$ python3 -q
>>> import numpy as np
>>> import numpy.linalg as la
>>> np.set_printoptions(suppress=True, linewidth=160)
>>> def rnd(a):
...     return np.round(a, 2) + 0
... 
>>> M = np.array([[8, -3, 9, -5, -6, -4, 2, 1, 7, 5],
...     [1, 2, -2, 0, -4, -2, -2, 7, 5, 9],
...     [-7, 2, 3, -2, -9, 4, -6, -8, -9, 2],
...     [1, -6, -3, -7, 3, -1, -2, -4, 9, -7]])
>>> M
array([[ 8, -3,  9, -5, -6, -4,  2,  1,  7,  5],
       [ 1,  2, -2,  0, -4, -2, -2,  7,  5,  9],
       [-7,  2,  3, -2, -9,  4, -6, -8, -9,  2],
       [ 1, -6, -3, -7,  3, -1, -2, -4,  9, -7]])
>>> M2 = M / la.norm(M, axis=1, keepdims=True)
>>> cov = M2 @ M2.T
>>> rnd(np.degrees(np.arccos(np.clip(cov[1, 0], -1, 1))))
np.float64(65.79)
>>> (cov - 2 * np.eye(4)).round(6).argmax(axis=1)
array([1, 0, 0, 0])
>>> rnd(la.norm(M2, axis=1))
array([1., 1., 1., 1.])
>>> (np.abs(cov) > 0.9).astype(int)
array([[1, 0, 0, 0],
       [0, 1, 0, 0],
       [0, 0, 1, 0],
       [0, 0, 0, 1]])
>>> data = np.loadtxt("arr.csv", delimiter=",")
>>> data
array([[ 1.4 ,  0.7 ,  3.52,  1.5 ],
       [-0.2 ,  0.6 ,  2.95, -0.7 ],
       [-1.  , -0.8 , -4.03,  0.9 ],
       [-0.5 , -1.1 , -5.64,  0.7 ],
       [-1.1 ,  1.  ,  5.21, -2.2 ],
       [ 0.1 ,  0.5 ,  2.69,  0.8 ],
       [-0.2 , -0.4 , -1.83, -0.3 ],
       [-1.4 ,  0.7 ,  3.74, -1.9 ],
       [-0.9 , -0.9 , -4.59,  0.9 ],
       [ 0.6 , -0.6 , -2.92,  0.3 ],
       [ 0.9 , -0.2 , -1.06,  0.3 ],
       [-0.5 ,  1.3 ,  6.38, -0.7 ],
       [ 0.5 ,  1.5 ,  7.61,  0.7 ],
       [-1.1 , -0.1 , -0.62,  0.7 ],
       [ 0.  , -1.7 , -8.46, -1.  ],
       [-1.  ,  0.9 ,  4.42,  1.4 ],
       [-1.  ,  0.1 ,  0.62, -0.4 ],
       [ 0.7 , -1.9 , -9.4 , -1.1 ],
       [ 0.3 , -0.6 , -2.96,  0.6 ],
       [ 0.7 ,  0.5 ,  2.43, -1.8 ],
       [-0.8 , -0.8 , -3.97, -0.5 ],
       [ 0.3 , -0.5 , -2.52, -1.1 ],
       [ 0.7 ,  0.4 ,  1.99,  0.5 ],
       [ 0.  ,  0.5 ,  2.47, -1.  ],
       [ 0.7 , -0.2 , -1.09,  0.1 ],
       [ 1.2 ,  1.1 ,  5.53,  0.3 ],
       [-1.2 ,  0.4 ,  2.15,  0.6 ],
       [-0.2 ,  0.4 ,  1.86,  1.  ],
       [ 0.9 ,  1.3 ,  6.46,  0.3 ],
       [ 0.4 , -0.1 , -0.56, -0.4 ],
       [ 0.4 , -0.8 , -3.95, -0.3 ],
       [-0.1 ,  0.4 ,  2.07, -0.4 ],
       [ 1.2 ,  0.3 ,  1.49,  1.2 ],
       [-0.4 , -1.2 , -6.05, -0.6 ],
       [ 0.  ,  1.  ,  4.73, -0.2 ],
       [ 0.6 , -1.4 , -7.2 ,  0.1 ],
       [ 0.3 , -1.3 , -6.36,  0.8 ],
       [-2.1 , -0.3 , -1.56,  0.1 ],
       [ 0.3 ,  0.5 ,  2.52,  0.9 ],
       [ 1.3 ,  2.2 , 11.  , -0.3 ],
       [ 1.9 ,  0.  , -0.12, -0.7 ]])
>>> # column 2 dominates
>>> D = la.norm(data[:, None] - data[None], axis=-1)
>>> np.unravel_index(D.round(6).argmax(), D.shape)
(np.int64(17), np.int64(39))
>>> la.matrix_rank(D ** 2)
np.int64(6)
>>> (D + 1e9 * np.eye(41)).round(6).argmin(axis=1)
array([38, 23,  8, 36,  7, 38, 21,  4,  2, 18, 24, 28, 28, 37, 17, 34, 13, 14,  9, 23, 30,  6, 38,  1, 10, 28, 27, 38, 25, 24, 20, 23, 22,  3, 25, 36,  3, 13,
        5, 12, 29])
>>> D.mean(axis=1).argmax()
np.int64(39)
>>> O, vecs = la.qr(data[:, :2])[0], la.qr(data[:, 2:])[0]
>>> s = la.svd(O.T @ vecs, compute_uv=False)
>>> rnd(la.norm(O @ O.T - vecs @ vecs.T, 2))
np.float64(0.99)
>>> (s > 0.9).sum()
np.int64(1)
>>> J = np.load("sample19.npy")
>>> rnd(J)
array([[-1.37,  2.7 , -2.27, -2.56,  0.88, -0.96, -0.05, -1.55],
       [ 0.13, -1.86,  2.54,  2.67, -2.65, -0.56, -0.72, -0.29],
       [ 1.04,  0.36, -1.77, -1.7 ,  3.19,  1.71,  1.14,  1.83],
       [ 1.87, -1.42, -0.17,  0.08,  2.41,  2.22,  1.1 ,  2.73],
       [ 0.19,  1.52, -2.42, -2.51,  2.9 ,  0.89,  0.86,  0.72],
       [-1.65,  0.8 ,  0.81,  0.62, -2.86, -2.15, -1.18, -2.53],
       [-1.96,  1.82, -0.29, -0.58, -2.  , -2.19, -1.  , -2.77],
       [-1.54,  0.54,  1.05,  0.89, -2.99, -2.08, -1.19, -2.41],
       [-0.39,  2.1 , -2.58, -2.76,  2.39,  0.27,  0.6 , -0.08],
       [ 1.97, -1.89,  0.39,  0.68,  1.91,  2.18,  0.98,  2.76],
       [ 0.86, -2.47,  2.54,  2.78, -1.78,  0.3 , -0.32,  0.77],
       [-1.33,  2.69, -2.3 , -2.6 ,  0.97, -0.9 , -0.02, -1.48],
       [ 1.84, -1.33, -0.28, -0.04,  2.5 ,  2.22,  1.12,  2.71],
       [ 0.14,  1.58, -2.45, -2.54,  2.86,  0.84,  0.84,  0.65],
       [ 0.08, -1.81,  2.52,  2.65, -2.69, -0.61, -0.75, -0.35],
       [-1.91,  1.57,  0.01, -0.26, -2.27, -2.22, -1.07, -2.75],
       [-1.74,  2.67, -1.78, -2.1 , -0.1 , -1.53, -0.41, -2.18],
       [ 0.36,  1.31, -2.33, -2.39,  3.01,  1.07,  0.94,  0.96],
       [-1.97,  1.9 , -0.4 , -0.69, -1.89, -2.18, -0.97, -2.76],
       [ 1.94, -1.71,  0.16,  0.44,  2.12,  2.21,  1.03,  2.77],
       [-0.48, -1.16,  2.26,  2.3 , -3.07, -1.19, -0.98, -1.12],
       [-0.61,  2.29, -2.58, -2.79,  2.13,  0.01,  0.47, -0.4 ],
       [-1.91,  2.47, -1.28, -1.61, -0.86, -1.87, -0.67, -2.52],
       [-1.72,  2.68, -1.82, -2.14, -0.03, -1.49, -0.39, -2.14],
       [-1.88,  2.53, -1.42, -1.75, -0.66, -1.79, -0.6 , -2.45],
       [-1.97,  1.89, -0.39, -0.68, -1.9 , -2.18, -0.98, -2.76],
       [ 1.28, -2.68,  2.34,  2.62, -1.06,  0.84, -0.02,  1.42],
       [ 0.38,  1.29, -2.32, -2.38,  3.02,  1.09,  0.94,  0.98],
       [-0.74,  2.39, -2.57, -2.79,  1.96, -0.15,  0.39, -0.59],
       [ 1.7 , -0.91, -0.71, -0.51,  2.8 ,  2.17,  1.17,  2.58],
       [-1.31,  2.68, -2.32, -2.61,  1.02, -0.87,  0.  , -1.45],
       [-1.14, -0.21,  1.66,  1.58, -3.18, -1.78, -1.15, -1.95],
       [ 1.25, -2.67,  2.36,  2.64, -1.12,  0.8 , -0.04,  1.37],
       [ 0.27,  1.42, -2.38, -2.45,  2.96,  0.98,  0.9 ,  0.84]])
>>> np.abs(np.diag(la.qr(J)[1])) > 1e-9
array([ True,  True, False, False, False, False, False, False])
>>> np.unique(J.round(6), axis=0).shape
(34, 8)
>>> E = np.loadtxt("block11.csv", delimiter=",")
>>> E
array([[ 3.73,  4.53,  1.88, -3.26, -0.6 ,  0.26,  1.35,  5.04,  2.79],
       [ 2.7 ,  1.94, -4.47, -2.83,  3.93, -2.79,  0.03, -0.75,  2.51],
       [-0.36,  1.93,  7.2 ,  2.92, -5.11,  5.88,  3.68,  0.87, -2.98],
       [ 2.33, -1.91, -2.33, -3.39,  0.27, -7.4 , -4.35,  3.88,  2.49],
       [ 2.95,  1.62, -6.28,  3.33,  5.87,  0.7 ,  3.51, -7.12,  0.16],
       [ 3.57,  0.95, -3.93, -1.26,  2.98, -4.81,  0.  , -0.02,  2.39],
       [-1.64,  1.83,  5.  , -2.47, -3.33,  2.64, -0.79,  5.4 ,  0.1 ],
       [-3.84, -1.69, -0.47,  4.1 ,  1.92,  4.8 ,  1.75, -5.81, -2.72],
       [-2.91, -0.67,  3.75,  6.48, -1.51,  6.96,  4.13, -5.41, -4.54],
       [-4.18, -7.1 ,  2.57, -1.7 , -4.18, -6.03, -6.7 ,  3.55, -0.35],
       [-4.18, -8.08,  6.06,  0.8 , -7.26, -5.96, -5.63,  2.66, -1.91],
       [-0.41, -1.86, -5.4 , -0.4 ,  3.44, -2.72, -1.96, -2.9 ,  0.58],
       [-0.61, -3.81,  2.03,  0.33, -4.43, -5.15, -2.86,  1.39,  0.24],
       [ 4.99,  3.54, -5.15, -3.26,  4.4 , -3.06,  0.5 ,  0.21,  4.06],
       [-5.05, -2.31,  5.26, -3.7 , -4.03,  1.2 , -4.68,  5.27, -0.83],
       [-1.32,  1.01,  9.1 ,  5.53, -7.05,  7.29,  4.79, -0.42, -4.66],
       [-3.99, -1.05, -2.25, -3.6 ,  2.88,  1.19, -3.56,  0.28,  0.74],
       [-6.05, -2.16,  5.39,  4.09, -3.25,  6.56,  0.77, -2.75, -4.61],
       [-5.53, -2.42,  6.24,  2.72, -4.78,  4.78,  0.12, -0.15, -3.47],
       [ 0.99,  6.72, -5.27,  1.11,  8.15,  8.28,  6.52, -5.92, -0.01],
       [ 5.51,  4.57, -1.46,  0.02,  1.63, -1.16,  2.87,  0.81,  1.88]])
>>> cen = (E - E.mean(axis=0)) / E.std(axis=0)
>>> rnd(cen.std(axis=0))
array([1., 1., 1., 1., 1., 1., 1., 1., 1.])
>>> coef = la.lstsq(np.delete(cen, 4, axis=1), cen[:, 4])[0]
>>> rnd(1 - np.var(cen[:, 4] - np.delete(cen, 4, axis=1) @ coef))
np.float64(0.99)
>>> np.abs(coef).argmax()
np.int64(2)
>>> f = np.array([2, 0])
>>> np.polyval(f, E[11])
array([ -0.82,  -3.72, -10.8 ,  -0.8 ,   6.88,  -5.44,  -3.92,  -5.8 ,   1.16])
>>> def softmax(z):
...     e = np.exp(z - z.max(axis=-1, keepdims=True))
...     return e / e.sum(axis=-1, keepdims=True)
... 
>>> rnd(softmax(E[13] + 3))
array([0.45, 0.11, 0.  , 0.  , 0.25, 0.  , 0.01, 0.  , 0.18])
>>> rnd(softmax(E[13]))
array([0.45, 0.11, 0.  , 0.  , 0.25, 0.  , 0.01, 0.  , 0.18])
>>> S = E @ E.T / np.sqrt(9)
>>> softmax(S).round(6).argmax(axis=1)
array([ 0, 13, 15,  3, 19, 13, 14,  8,  8, 10, 10, 11, 10, 13, 14, 15, 16, 15, 15, 19, 13])
>>> rnd(softmax(S)[13] @ E)
array([ 4.99,  3.54, -5.15, -3.26,  4.4 , -3.06,  0.5 ,  0.21,  4.06])
>>> cov = np.cov(E, rowvar=False)
>>> rnd(la.eigvalsh(cov)[::-1])
array([62.9 , 52.16, 17.49,  7.82,  0.12,  0.09,  0.06,  0.04,  0.02])
>>> np.median(E, axis=0)
array([-0.61, -0.67,  1.88,  0.02, -0.6 ,  0.7 ,  0.12,  0.21,  0.1 ])
>>> rnd(np.polyfit(E[:, 1], E[:, 8], 1))
array([ 0.26, -0.33])
>>> cov.shape
(9, 9)
>>> rnd(np.corrcoef(E[:, 1], E[:, 8])[0, 1])
np.float64(0.36)
>>> rnd(E.std(axis=0))
array([3.57, 3.59, 4.77, 3.18, 4.34, 4.88, 3.55, 3.69, 2.58])
>>> feats = np.load("layer10.npy")
>>> rnd(feats)
array([[0.17, 0.17, 0.17, 0.25, 0.  , 0.  , 0.25],
       [0.17, 0.08, 0.17, 0.17, 0.17, 0.08, 0.17],
       [0.  , 0.18, 0.24, 0.18, 0.18, 0.18, 0.06],
       [0.21, 0.14, 0.14, 0.29, 0.07, 0.07, 0.07],
       [0.23, 0.15, 0.15, 0.08, 0.15, 0.  , 0.23],
       [0.2 , 0.2 , 0.  , 0.1 , 0.2 , 0.2 , 0.1 ],
       [0.2 , 0.  , 0.13, 0.13, 0.2 , 0.2 , 0.13]])
>>> f, r1 = feats[4], feats[6]
>>> rnd(f @ f)
np.float64(0.18)
>>> pr = (f @ r1) / (f @ f) * f
>>> rnd(la.norm(f + r1) ** 2 + la.norm(f - r1) ** 2)
np.float64(0.71)
>>> rnd(np.outer(f, r1))
array([[0.05, 0.  , 0.03, 0.03, 0.05, 0.05, 0.03],
       [0.03, 0.  , 0.02, 0.02, 0.03, 0.03, 0.02],
       [0.03, 0.  , 0.02, 0.02, 0.03, 0.03, 0.02],
       [0.02, 0.  , 0.01, 0.01, 0.02, 0.02, 0.01],
       [0.03, 0.  , 0.02, 0.02, 0.03, 0.03, 0.02],
       [0.  , 0.  , 0.  , 0.  , 0.  , 0.  , 0.  ],
       [0.05, 0.  , 0.03, 0.03, 0.05, 0.05, 0.03]])
>>> cent = data[[9, 13]].astype(float)
>>> for _ in range(5):
...     labels = la.norm(data[:, None] - cent, axis=-1).argmin(axis=1)
...     cent = np.array([data[labels == j].mean(axis=0) for j in range(2)])
... 
>>> labels
array([1, 1, 0, 0, 1, 1, 0, 1, 0, 0, 0, 1, 1, 0, 0, 1, 1, 0, 0, 1, 0, 0, 1, 1, 0, 1, 1, 1, 1, 0, 0, 1, 1, 0, 1, 0, 0, 0, 1, 1, 1])
>>> rnd(cent)
array([[-0.09, -0.78, -3.94,  0.01],
       [ 0.16,  0.74,  3.71, -0.05]])
>>> np.bincount(labels)
array([19, 22])
>>> np.abs(cent[1] - cent[0]).argmax()
np.int64(2)
>>> rnd(cent[1] - cent[0])
array([ 0.25,  1.53,  7.65, -0.06])
>>> vec = np.array([3, -2, 3, -3, -3, -1, -1])
>>> y = feats @ vec
>>> rnd(y)
array([-0.33, -0.42, -0.94, -0.43, -0.08, -1.  , -0.33])
>>> rnd(la.solve(feats, feats[:, 1]))
array([0., 1., 0., 0., 0., 0., 0.])
>>> rnd(la.solve(feats, y))
array([ 3., -2.,  3., -3., -3., -1., -1.])
>>> F = np.loadtxt("case11.csv", delimiter=",")
>>> F
array([[1.  , 0.5 , 0.25, 0.12, 0.06, 0.03, 0.02, 0.01, 0.  , 0.  ],
       [0.5 , 1.  , 0.5 , 0.25, 0.12, 0.06, 0.03, 0.02, 0.01, 0.  ],
       [0.25, 0.5 , 1.  , 0.5 , 0.25, 0.12, 0.06, 0.03, 0.02, 0.01],
       [0.12, 0.25, 0.5 , 1.  , 0.5 , 0.25, 0.12, 0.06, 0.03, 0.02],
       [0.06, 0.12, 0.25, 0.5 , 1.  , 0.5 , 0.25, 0.12, 0.06, 0.03],
       [0.03, 0.06, 0.12, 0.25, 0.5 , 1.  , 0.5 , 0.25, 0.12, 0.06],
       [0.02, 0.03, 0.06, 0.12, 0.25, 0.5 , 1.  , 0.5 , 0.25, 0.12],
       [0.01, 0.02, 0.03, 0.06, 0.12, 0.25, 0.5 , 1.  , 0.5 , 0.25],
       [0.  , 0.01, 0.02, 0.03, 0.06, 0.12, 0.25, 0.5 , 1.  , 0.5 ],
       [0.  , 0.  , 0.01, 0.02, 0.03, 0.06, 0.12, 0.25, 0.5 , 1.  ]])
>>> # symmetric
>>> rng = np.random.default_rng(7282)
>>> labels = rng.permutation(10)
>>> labels
array([9, 4, 1, 8, 6, 3, 0, 2, 7, 5])
>>> M2 = F[labels][:, labels]
>>> np.allclose(M2, F)
False
>>> rnd(np.sort(np.abs(la.eigvals(M2))))
array([0.35, 0.36, 0.4 , 0.47, 0.56, 0.73, 1.01, 1.42, 2.02, 2.67])
>>> rnd(la.det(M2)), rnd(la.det(F[labels]))
(np.float64(0.08), np.float64(-0.08))
>>> np.trace(M2)
np.float64(10.0)
>>> vec = np.array([1, -1, 0, -1, -2, 0, 1, -2, 0, -2])
>>> h = np.maximum(M @ vec, 0)
>>> np.maximum(M @ vec, 0) - np.maximum(-M @ vec, 0)
array([ 18, -27,  17,  28])
>>> M.T @ h
array([  53, -188,  129, -320, -177,  -32, -122, -230,  225,  -72])
>>> mat = np.loadtxt("w.csv", delimiter=",")
>>> rnd(mat)
array([[ 5.87, -7.59,  2.63,  1.04],
       [ 3.11,  6.3 , -0.01,  7.12],
       [ 6.73,  0.67,  1.74,  7.16],
       [ 1.51,  7.57, -0.62,  6.33],
       [ 6.91,  0.13,  1.87,  6.99],
       [ 7.27, -4.67,  2.62,  4.29],
       [ 0.69,  8.06, -0.91,  5.81],
       [ 6.04,  2.32,  1.33,  7.51],
       [ 7.01, -0.23,  1.94,  6.86],
       [ 0.37,  8.21, -1.02,  5.6 ],
       [ 2.33, -8.94,  1.85, -3.36],
       [ 1.09, -8.75,  1.49, -4.48],
       [-2.54,  8.94, -1.91,  3.16],
       [-7.41,  3.31, -2.47, -5.3 ],
       [-2.78, -6.59,  0.14, -6.98],
       [-1.67,  8.87, -1.67,  3.97],
       [ 6.44,  1.44,  1.56,  7.35],
       [ 1.49, -8.84,  1.61, -4.14],
       [ 7.4 , -3.38,  2.48,  5.25],
       [ 4.74, -8.43,  2.44, -0.62],
       [-6.52, -1.23, -1.61, -7.31],
       [-7.31,  1.72, -2.23, -6.21],
       [-5.69, -2.96, -1.15, -7.58],
       [ 6.5 , -6.76,  2.69,  2.19],
       [ 2.49, -8.94,  1.9 , -3.2 ],
       [ 7.34, -4.23,  2.58,  4.65],
       [-3.88,  8.77, -2.25,  1.7 ],
       [-7.19,  1.02, -2.1 , -6.54],
       [-7.21,  4.95, -2.64, -4.06],
       [-6.19, -2.01, -1.41, -7.46],
       [-7.36,  4.05, -2.56, -4.78],
       [-3.62, -5.79, -0.2 , -7.3 ],
       [ 7.35, -2.  ,  2.28,  6.07],
       [-4.15,  8.69, -2.32,  1.38]])
>>> # rows and columns are dependent
>>> rk = la.matrix_rank(mat)
>>> rk
np.int64(2)
>>> ns = la.svd(mat)[2][rk:].T
>>> ns.shape
(4, 2)
>>> rnd(ns @ ns.T)
array([[ 0.45,  0.23, -0.18, -0.4 ],
       [ 0.23,  0.2 ,  0.17, -0.28],
       [-0.18,  0.17,  0.93, -0.07],
       [-0.4 , -0.28, -0.07,  0.42]])
>>> np.allclose(mat @ ns, 0)
True
>>> [int(la.matrix_rank(mat[:i])) for i in range(1, len(mat) + 1)]
[1, 2, 2, 2, 2, 2, 2, 2, 2, 2, 2, 2, 2, 2, 2, 2, 2, 2, 2, 2, 2, 2, 2, 2, 2, 2, 2, 2, 2, 2, 2, 2, 2, 2]
>>> f, r1 = mat[9], mat[32]
>>> rnd(f @ r1)
np.float64(17.92)
>>> pr = (f @ r1) / (f @ f) * f
>>> la.matrix_rank(np.outer(f, r1))
np.int64(1)
>>> rnd(la.norm(f + r1) ** 2 + la.norm(f - r1) ** 2)
np.float64(400.0)
>>> rnd(r1 - pr)
array([ 7.28, -3.48,  2.46,  5.07])
